>>> import numpy as np
>>> np.set_printoptions(precision=2, suppress=True, linewidth=200)
>>> X = np.load("mat.npy")
>>> X
array([[  2.67,  11.15,  -3.37, -16.04],
       [  4.22, -18.65,  -5.86,   0.23],
       [ 14.29,  13.4 ,  -3.4 ,  -2.14],
       [-10.65,  16.34,  -2.07,  -3.91],
       [  3.66,   2.17, -10.48,  16.5 ],
       [-12.6 ,   8.66,  12.53,   3.03],
       [ 13.68,   7.88,  12.18,  -1.54],
       [  4.15,  -9.83,   0.24, -16.92],
       [  5.88,   7.45,   2.88,  17.37],
       [ 10.71,  -5.48,   9.44,  12.89],
       [  3.58, -10.24, -13.62,   9.85],
       [ -7.5 ,   9.68,  15.27,  -4.15],
       [ 15.32,  -5.26,  -5.75, -10.22],
       [-17.4 ,  -6.85,   6.96,  -1.36],
       [ 14.99,   0.04, -12.9 ,   3.  ],
       [ -1.88,   8.32, -17.53,  -4.47],
       [ -3.8 , -12.12,  15.01,  -3.66],
       [ 14.48, -10.47,  -2.78,   8.55],
       [ 10.01,  -4.67, -14.52,   8.19],
       [  7.68,  -1.54,   1.05, -18.37],
       [  2.11,   9.99,  13.17, -11.06],
       [-10.01,   6.62,  -3.09,  15.7 ],
       [ -9.39,   3.5 ,  16.81,   4.15],
       [  0.23,  19.67,  -1.94,   3.05],
       [ -7.6 ,  11.01, -13.38,   6.47],
       [ -0.66,  11.1 ,   5.69,  15.62],
       [ -8.43,   9.8 , -13.24,  -7.58],
       [ 17.07,  -4.52,   3.33,   8.78],
       [-10.76,   5.94, -11.92,  10.34],
       [-12.56,   9.77, -10.35,  -6.31]])
>>> vec = np.array([-1, -1, 0, 1])
>>> target = X @ vec
>>> np.round(np.linalg.pinv(X) @ X, 2) + 0
array([[1., 0., 0., 0.],
       [0., 1., 0., 0.],
       [0., 0., 1., 0.],
       [0., 0., 0., 1.]])
>>> np.linalg.solve(X.T @ X, X.T @ target)
array([-1., -1.,  0.,  1.])
>>> rng = np.random.default_rng(471)
>>> target = target + 0.1 * rng.normal(size=30)
>>> target
array([-29.83,  14.67, -29.83,  -9.56,  10.71,   6.9 , -23.06, -11.07,   4.08,   7.53,  16.47,  -6.3 , -20.35,  23.1 , -12.01, -11.07,  12.39,   4.71,   2.92, -24.46, -22.93,  19.  ,   9.95, -16.88,
         2.99,   5.29,  -9.01,  -3.7 ,  15.18,  -3.33])
>>> beta, *_ = np.linalg.lstsq(X, target)
>>> beta.round()
array([-1., -1.,  0.,  1.])
>>> np.round(X.T @ (target - X @ beta), 2) + 0
array([0., 0., 0., 0.])
>>> np.round(np.linalg.norm(target - X @ beta), 2)
np.float64(0.54)
>>> [round(float(np.linalg.norm(np.linalg.solve(X.T @ X + lam * np.eye(4), X.T @ target))), 2) for lam in (0, 1, 10, 100)]
[1.73, 1.73, 1.72, 1.66]
>>> cen = X - X.mean(axis=0)
>>> Uu, sigma, VT = np.linalg.svd(cen, full_matrices=False)
>>> np.searchsorted(np.cumsum(sigma ** 2) / (sigma ** 2).sum(), 0.9) + 1
np.int64(4)
>>> np.abs(Uu[:, 0]).argmax()
np.int64(17)
>>> np.round(cen.mean(axis=0), 2) + 0
array([0., 0., 0., 0.])
>>> cen = (X - X.mean(axis=0)) / X.std(axis=0)
>>> cen.std(axis=0)
array([1., 1., 1., 1.])
>>> np.argwhere(np.abs(cen) > 2)
array([[1, 1]])
>>> beta = np.linalg.lstsq(np.delete(cen, 0, axis=1), cen[:, 0])[0]
>>> np.abs(beta).argmax()
np.int64(0)
>>> np.round(1 - np.var(cen[:, 0] - np.delete(cen, 0, axis=1) @ beta), 2)
np.float64(0.12)
>>> E = np.array([[-1, -1, -3],
...     [0, 0, -1],
...     [-3, 0, 1],
...     [-3, -1, 1],
...     [-3, 1, -1],
...     [-1, -1, -3],
...     [-2, 0, 2],
...     [3, 0, 0]])
>>> E
array([[-1, -1, -3],
       [ 0,  0, -1],
       [-3,  0,  1],
       [-3, -1,  1],
       [-3,  1, -1],
       [-1, -1, -3],
       [-2,  0,  2],
       [ 3,  0,  0]])
>>> # row 5 repeats row 0
>>> P = E @ np.linalg.solve(E.T @ E, E.T)
>>> np.linalg.matrix_rank(np.eye(8) - P)
np.int64(5)
>>> np.trace(P)
np.float64(3.0)
>>> P @ E[:, 0]
array([-1.,  0., -3., -3., -3., -1., -2.,  3.])
>>> np.round(np.linalg.eigvalsh(P), 2) + 0
array([0., 0., 0., 0., 0., 1., 1., 1.])
>>> vec = np.array([0, 2, 3])
>>> target = E @ vec
>>> np.round(np.linalg.pinv(E) @ E, 2) + 0
array([[1., 0., 0.],
       [0., 1., 0.],
       [0., 0., 1.]])
>>> target = target + 0.1 * rng.normal(size=8)
>>> target
array([-11.09,  -3.06,   2.9 ,   1.09,  -1.33, -10.98,   6.01,   0.07])
>>> beta, *_ = np.linalg.lstsq(E, target)
>>> beta.round()
array([0., 2., 3.])
>>> A2 = E / np.sqrt((E ** 2).mean(axis=1, keepdims=True))
>>> np.linalg.norm(A2, axis=1)
array([1.73, 1.73, 1.73, 1.73, 1.73, 1.73, 1.73, 1.73])
>>> E - E.mean(axis=1, keepdims=True)
array([[ 0.67,  0.67, -1.33],
       [ 0.33,  0.33, -0.67],
       [-2.33,  0.67,  1.67],
       [-2.  ,  0.  ,  2.  ],
       [-2.  ,  2.  ,  0.  ],
       [ 0.67,  0.67, -1.33],
       [-2.  ,  0.  ,  2.  ],
       [ 2.  , -1.  , -1.  ]])
>>> np.linalg.matrix_rank(E - E.mean(axis=1, keepdims=True))
np.int64(2)
>>> np.linalg.matrix_rank(A2) == np.linalg.matrix_rank(E)
np.True_
>>> Uu, sigma, VT = np.linalg.svd(E, full_matrices=False)
>>> np.round(Uu.T @ Uu, 2) + 0
array([[1., 0., 0.],
       [0., 1., 0.],
       [0., 0., 1.]])
>>> np.round(Uu.T @ E @ VT.T, 2) + 0
array([[6.49, 0.  , 0.  ],
       [0.  , 5.17, 0.  ],
       [0.  , 0.  , 1.78]])
>>> sigma / sigma[0]
array([1.  , 0.8 , 0.27])
>>> np.abs(Uu[:, 0]).round(6).argmax()
np.int64(3)
>>> round(np.sqrt((sigma ** 2).sum()), 2), round(float(np.linalg.norm(E)), 2)
(np.float64(8.49), 8.49)
>>> data = np.load("out11.npy")
>>> data
array([[-1.,  4.,  4., -2., -5., -1., -3., -1.,  2.,  1., -1.],
       [ 5.,  1., -5.,  0., -5., -2., -3.,  0.,  1.,  2., -1.],
       [ 5., -1.,  3.,  5., -1.,  2.,  1.,  1., -3., -1.,  1.],
       [ 5.,  0., -3., -5., -1., -2., -3.,  2.,  0., -2.,  3.],
       [ 1., -3.,  3., -4., -3.,  3.,  0., -2.,  3.,  0., -1.],
       [ 0.,  0.,  0.,  0.,  0.,  3., -9.,  3.,  5., -4., -3.],
       [ 0.,  0.,  0.,  0.,  0., -2.,  7.,  4.,  9., -7., -5.],
       [ 0.,  0.,  0.,  0.,  0.,  2.,  8.,  1., -7.,  6.,  2.],
       [ 0.,  0.,  0.,  0.,  0., -1.,  7.,  5., -5.,  7., -1.],
       [ 0.,  0.,  0.,  0.,  0., -8., -4.,  5., -4., -7., -5.],
       [ 0.,  0.,  0.,  0.,  0.,  4.,  1.,  6.,  5., -2., -1.]])
>>> def softmax(z):
...     e = np.exp(z - z.max(axis=-1, keepdims=True))
...     return e / e.sum(axis=-1, keepdims=True)
... 
>>> np.round(softmax(data[5] + -3), 2) + 0
array([0.01, 0.01, 0.01, 0.01, 0.01, 0.1 , 0.  , 0.1 , 0.77, 0.  , 0.  ])
>>> np.round(softmax(data[5]), 2) + 0
array([0.01, 0.01, 0.01, 0.01, 0.01, 0.1 , 0.  , 0.1 , 0.77, 0.  , 0.  ])
>>> S = data @ data.T / np.sqrt(11)
>>> np.round(softmax(S), 2) + 0
array([[1.  , 0.  , 0.  , 0.  , 0.  , 0.  , 0.  , 0.  , 0.  , 0.  , 0.  ],
       [0.  , 1.  , 0.  , 0.  , 0.  , 0.  , 0.  , 0.  , 0.  , 0.  , 0.  ],
       [0.  , 0.  , 1.  , 0.  , 0.  , 0.  , 0.  , 0.  , 0.  , 0.  , 0.  ],
       [0.  , 0.  , 0.  , 1.  , 0.  , 0.  , 0.  , 0.  , 0.  , 0.  , 0.  ],
       [0.  , 0.  , 0.  , 0.  , 1.  , 0.  , 0.  , 0.  , 0.  , 0.  , 0.  ],
       [0.  , 0.  , 0.  , 0.  , 0.  , 1.  , 0.  , 0.  , 0.  , 0.  , 0.  ],
       [0.  , 0.  , 0.  , 0.  , 0.  , 0.  , 1.  , 0.  , 0.  , 0.  , 0.  ],
       [0.  , 0.  , 0.  , 0.  , 0.  , 0.  , 0.  , 1.  , 0.  , 0.  , 0.  ],
       [0.  , 0.  , 0.  , 0.  , 0.  , 0.  , 0.  , 0.01, 0.99, 0.  , 0.  ],
       [0.  , 0.  , 0.  , 0.  , 0.  , 0.  , 0.  , 0.  , 0.  , 1.  , 0.  ],
       [0.  , 0.  , 0.  , 0.  , 0.  , 0.  , 0.77, 0.  , 0.  , 0.  , 0.23]])
>>> O, vecs = np.linalg.qr(data[:, :6])[0], np.linalg.qr(data[:, 6:])[0]
>>> sigma = np.linalg.svd(O.T @ vecs, compute_uv=False)
>>> np.round(np.linalg.norm(O @ O.T - vecs @ vecs.T, 2), 2)
np.float64(1.0)
>>> f, g = data[10], data[7]
>>> f @ g
np.float64(-27.0)
>>> pr = (f @ g) / (f @ f) * f
>>> np.outer(f, g)
array([[  0.,   0.,   0.,   0.,   0.,   0.,   0.,   0.,  -0.,   0.,   0.],
       [  0.,   0.,   0.,   0.,   0.,   0.,   0.,   0.,  -0.,   0.,   0.],
       [  0.,   0.,   0.,   0.,   0.,   0.,   0.,   0.,  -0.,   0.,   0.],
       [  0.,   0.,   0.,   0.,   0.,   0.,   0.,   0.,  -0.,   0.,   0.],
       [  0.,   0.,   0.,   0.,   0.,   0.,   0.,   0.,  -0.,   0.,   0.],
       [  0.,   0.,   0.,   0.,   0.,   8.,  32.,   4., -28.,  24.,   8.],
       [  0.,   0.,   0.,   0.,   0.,   2.,   8.,   1.,  -7.,   6.,   2.],
       [  0.,   0.,   0.,   0.,   0.,  12.,  48.,   6., -42.,  36.,  12.],
       [  0.,   0.,   0.,   0.,   0.,  10.,  40.,   5., -35.,  30.,  10.],
       [ -0.,  -0.,  -0.,  -0.,  -0.,  -4., -16.,  -2.,  14., -12.,  -4.],
       [ -0.,  -0.,  -0.,  -0.,  -0.,  -2.,  -8.,  -1.,   7.,  -6.,  -2.]])
>>> lab = rng.permutation(11)
>>> A2 = data[:, lab] * rng.choice([-1, 1], 11)
>>> A2
array([[-1., -1., -1.,  3.,  4.,  2.,  4., -1., -2.,  5., -1.],
       [-1.,  5., -2.,  3.,  1.,  1., -5.,  0.,  0.,  5., -2.],
       [ 1.,  5.,  2., -1., -1., -3.,  3.,  1.,  5.,  1.,  1.],
       [ 3.,  5., -2.,  3.,  0.,  0., -3.,  2., -5.,  1.,  2.],
       [-1.,  1.,  3., -0., -3.,  3.,  3., -2., -4.,  3., -0.],
       [-3.,  0.,  3.,  9.,  0.,  5.,  0.,  3.,  0., -0.,  4.],
       [-5.,  0., -2., -7.,  0.,  9.,  0.,  4.,  0., -0.,  7.],
       [ 2.,  0.,  2., -8.,  0., -7.,  0.,  1.,  0., -0., -6.],
       [-1.,  0., -1., -7.,  0., -5.,  0.,  5.,  0., -0., -7.],
       [-5.,  0., -8.,  4.,  0., -4.,  0.,  5.,  0., -0.,  7.],
       [-1.,  0.,  4., -1.,  0.,  5.,  0.,  6.,  0., -0.,  2.]])
>>> Uu, _, VT = np.linalg.svd(data.T @ A2)
>>> np.round(Uu @ VT, 2) + 0
array([[ 0.,  1.,  0.,  0.,  0.,  0.,  0.,  0.,  0.,  0.,  0.],
       [ 0.,  0.,  0.,  0.,  1.,  0.,  0.,  0.,  0.,  0.,  0.],
       [ 0.,  0.,  0.,  0.,  0.,  0.,  1.,  0.,  0.,  0.,  0.],
       [ 0.,  0.,  0.,  0.,  0.,  0.,  0.,  0.,  1.,  0.,  0.],
       [ 0.,  0.,  0.,  0.,  0.,  0.,  0.,  0.,  0., -1.,  0.],
       [ 0.,  0.,  1.,  0.,  0.,  0.,  0.,  0.,  0.,  0.,  0.],
       [ 0.,  0.,  0., -1.,  0.,  0.,  0.,  0.,  0.,  0.,  0.],
       [ 0.,  0.,  0.,  0.,  0.,  0.,  0.,  1.,  0.,  0.,  0.],
       [ 0.,  0.,  0.,  0.,  0.,  1.,  0.,  0.,  0.,  0.,  0.],
       [ 0.,  0.,  0.,  0.,  0.,  0.,  0.,  0.,  0.,  0., -1.],
       [ 1.,  0.,  0.,  0.,  0.,  0.,  0.,  0.,  0.,  0.,  0.]])
>>> J = np.load("m.npy")
>>> J
array([[ 0,  1,  0,  0, -1],
       [ 2,  0,  0,  0, -2],
       [ 0,  0,  0,  0,  0],
       [ 2,  2,  0,  0,  0],
       [ 0,  0,  0,  0,  0],
       [ 0,  1,  0,  0,  0],
       [ 1,  0,  2,  0, -1],
       [ 0,  0,  0,  0,  0],
       [ 2,  1,  0,  0,  0]])
>>> Uu, sigma, VT = np.linalg.svd(J)
>>> vecs = VT[:(sigma > 1e-8).sum()]
>>> vec = J[1] + -2 * J[7] + rng.integers(2) * np.eye(5)[4]
>>> vec
array([ 2.,  0.,  0.,  0., -2.])
>>> np.allclose(vecs.T @ vecs @ vec, vec)
True
>>> np.linalg.matrix_rank(np.vstack([J, vec]))
np.int64(4)
>>> round(np.linalg.norm(vec - vecs.T @ vecs @ vec), 2)
np.float64(0.0)
>>> rank = np.linalg.matrix_rank(J)
>>> rank
np.int64(4)
>>> N = np.linalg.svd(J)[2][rank:].T
>>> [int(np.linalg.matrix_rank(np.delete(J, i, axis=0))) for i in range(9)]
[4, 4, 4, 4, 4, 4, 3, 4, 4]
>>> np.allclose(J @ N, 0)
True
>>> [int(np.linalg.matrix_rank(J[:, :j + 1])) for j in range(5)]
[1, 2, 3, 3, 4]
>>> w1 = np.array([[3, -1, -2, 0, -3],
...     [2, 1, 1, 2, -2],
...     [3, 3, -1, -3, 1],
...     [1, -1, 0, 2, 0],
...     [-2, -1, -1, -1, -2]])
>>> beta = np.array([1, 2, 1, -1, 0])
>>> H = np.maximum(J @ w1 + beta, 0)
>>> (H > 0).mean(axis=0)
array([1.  , 1.  , 0.56, 0.56, 0.11])
>>> np.linalg.matrix_rank(H)
np.int64(5)
>>> H
array([[ 5,  4,  3,  2,  0],
       [11,  2,  0,  1,  0],
       [ 1,  2,  1,  0,  0],
       [11,  2,  0,  3,  0],
       [ 1,  2,  1,  0,  0],
       [ 3,  3,  2,  1,  0],
       [12,  8,  0,  0,  1],
       [ 1,  2,  1,  0,  0],
       [ 9,  1,  0,  1,  0]])
>>> basis = np.array([[-4, -6, 8], [-3, -8, 6], [9, -9, -7], [6, 1, -1], [-8, -6, -4]])
>>> w1 @ basis
array([[ -3,  26,  44],
       [ 26, -15,  21],
       [-56, -42,  48],
       [ 11,   4,   0],
       [ 12,  40,  -6]])
>>> H @ basis
array([[   7,  -87,   41],
       [ -44,  -81,   99],
       [  -1,  -31,   13],
       [ -32,  -79,   97],
       [  -1,  -31,   13],
       [   3,  -59,   27],
       [ -80, -142,  140],
       [  -1,  -31,   13],
       [ -33,  -61,   77]])
>>> J @ J
Traceback (most recent call last):
  File "<python-input-96>", line 1, in <module>
    J @ J
    ~~^~~
ValueError: matmul: Input operand 1 has a mismatch in its core dimension 0, with gufunc signature (n?,k),(k,m?)->(n?,m?) (size 9 is different from 5)
>>> G = J.T @ J
>>> np.linalg.matrix_rank(G)
np.int64(4)
>>> np.trace(G), (J ** 2).sum()
(np.int64(30), np.int64(30))
>>> np.linalg.eigvalsh(G)[::-1]
array([18.93,  6.33,  2.74,  2.  ,  0.  ])
>>> G
array([[13,  6,  2,  0, -5],
       [ 6,  7,  0,  0, -1],
       [ 2,  0,  4,  0, -2],
       [ 0,  0,  0,  0,  0],
       [-5, -1, -2,  0,  6]])
>>> np.diag(G)
array([13,  7,  4,  0,  6])
